% ipython --no-banner

In [1]: import numpy as np

In [2]: from numpy import linalg as LA

In [3]: np.set_printoptions(precision=1, suppress=True, linewidth=200)

In [4]: F = np.array([[0, 2, 0, 0, 0],
   ...:     [2, 3, 2, 0, 1],
   ...:     [2, 0, 1, 2, 0],
   ...:     [1, 3, 0, 3, 1],
   ...:     [3, 3, 2, 1, 1]])

In [5]: F
Out[5]: 
array([[0, 2, 0, 0, 0],
       [2, 3, 2, 0, 1],
       [2, 0, 1, 2, 0],
       [1, 3, 0, 3, 1],
       [3, 3, 2, 1, 1]])

In [6]: Q, vecs = LA.qr(F[:, :2])[0], LA.qr(F[:, 2:])[0]

In [7]: sig = LA.svd(Q.T @ vecs, compute_uv=False)

In [8]: sig
Out[8]: array([1. , 0.8])

In [9]: print(round(float(LA.norm(Q @ Q.T - vecs @ vecs.T, 2)), 1))
1.0

In [10]: P = np.triu(np.array([[1, 3, -3, 1, -3],
    ...:     [2, -2, 0, 2, 2],
    ...:     [0, -2, -3, 3, -2],
    ...:     [-2, 3, -2, 3, -3],
    ...:     [2, -2, 3, 3, 3]]), 1) + np.eye(5)

In [11]: B = P @ F @ LA.inv(P)

In [12]: print(B)
[[  -8.   29.  -27.   25.  -60.]
 [  10.  -15.   36.  -80. -103.]
 [  -1.    6.   -6.   16.   22.]
 [  -8.   18.  -30.   62.   64.]
 [   3.   -6.   11.  -23.  -25.]]

In [13]: round(float(LA.det(B)), 1)
Out[13]: 8.0

In [14]: np.poly(B)
Out[14]: array([  1.,  -8.,  14., -21.,  14.,  -8.])

In [15]: np.trace(B), np.trace(F)
Out[15]: (np.float64(8.0), np.int64(8))

In [16]: vec = np.array([2, -1, 1, 1, -1])

In [17]: (B @ vec).argmax()
Out[17]: np.int64(1)

In [18]: print((B * vec).sum(axis=1))
[ 13.  94. -20. -66.  25.]

In [19]: print(LA.norm(B @ vec) <= LA.norm(B, 2) * LA.norm(vec) + 1e-9)
True

In [20]: B @ (2 * vec)
Out[20]: array([  26.,  188.,  -40., -132.,   50.])

In [21]: print(B * vec)
[[-16. -29. -27.  25.  60.]
 [ 20.  15.  36. -80. 103.]
 [ -2.  -6.  -6.  16. -22.]
 [-16. -18. -30.  62. -64.]
 [  6.   6.  11. -23.  25.]]

In [22]: feats = np.tril(np.array([[0, -3], [3, -2]]), -1) + np.eye(2, dtype=int)

In [23]: feats
Out[23]: 
array([[1, 0],
       [3, 1]])

In [24]: evals, vecs = LA.eig(feats)

In [25]: feats @ vecs[:, 0] - evals[0] * vecs[:, 0]
Out[25]: array([0., 0.])

In [26]: np.sort(LA.eigvals(feats @ feats))
Out[26]: array([1., 1.])

In [27]: np.prod(evals)
Out[27]: np.float64(1.0)

In [28]: data = np.load("layer9.npy")

In [29]: data
Out[29]: 
array([[ -3.3, -60.4, -30.3],
       [ -5. , -62. , -31.4],
       [ -3.1, -63.6, -31.8],
       [  9. ,  22.4, -34.4],
       [ -4.8, -62.4, -32.6],
       [  8.6,  22.8, -35.1],
       [ -5.5, -62.9, -31.1],
       [ -3.6, -61.5, -31. ],
       [  8.3,  21.7, -35.2],
       [ -5. , -62.8, -33.1],
       [  8.1,  21.1, -31.7],
       [  9.4,  22.8, -32.4],
       [  9.2,  22. , -33.6],
       [ -3.5, -61. , -31.9],
       [  8.1,  22.2, -34.6],
       [  8. ,  23.9, -35.3],
       [ -3.3, -62.2, -31.9],
       [  8. ,  20.5, -34.4],
       [ -3. , -63.2, -32.1]])

In [30]: Xc = (data - data.mean(axis=0)) / data.std(axis=0)

In [31]: Xc.std(axis=0)
Out[31]: array([1., 1., 1.])

In [32]: c = LA.lstsq(np.delete(Xc, 0, axis=1), Xc[:, 0])[0]

In [33]: np.abs(c).argmax()
Out[33]: np.int64(0)

In [34]: print(np.round(1 - np.var(Xc[:, 0] - np.delete(Xc, 0, axis=1) @ c), 1))
1.0

In [35]: c.round(1) + 0
Out[35]: array([1., 0.])
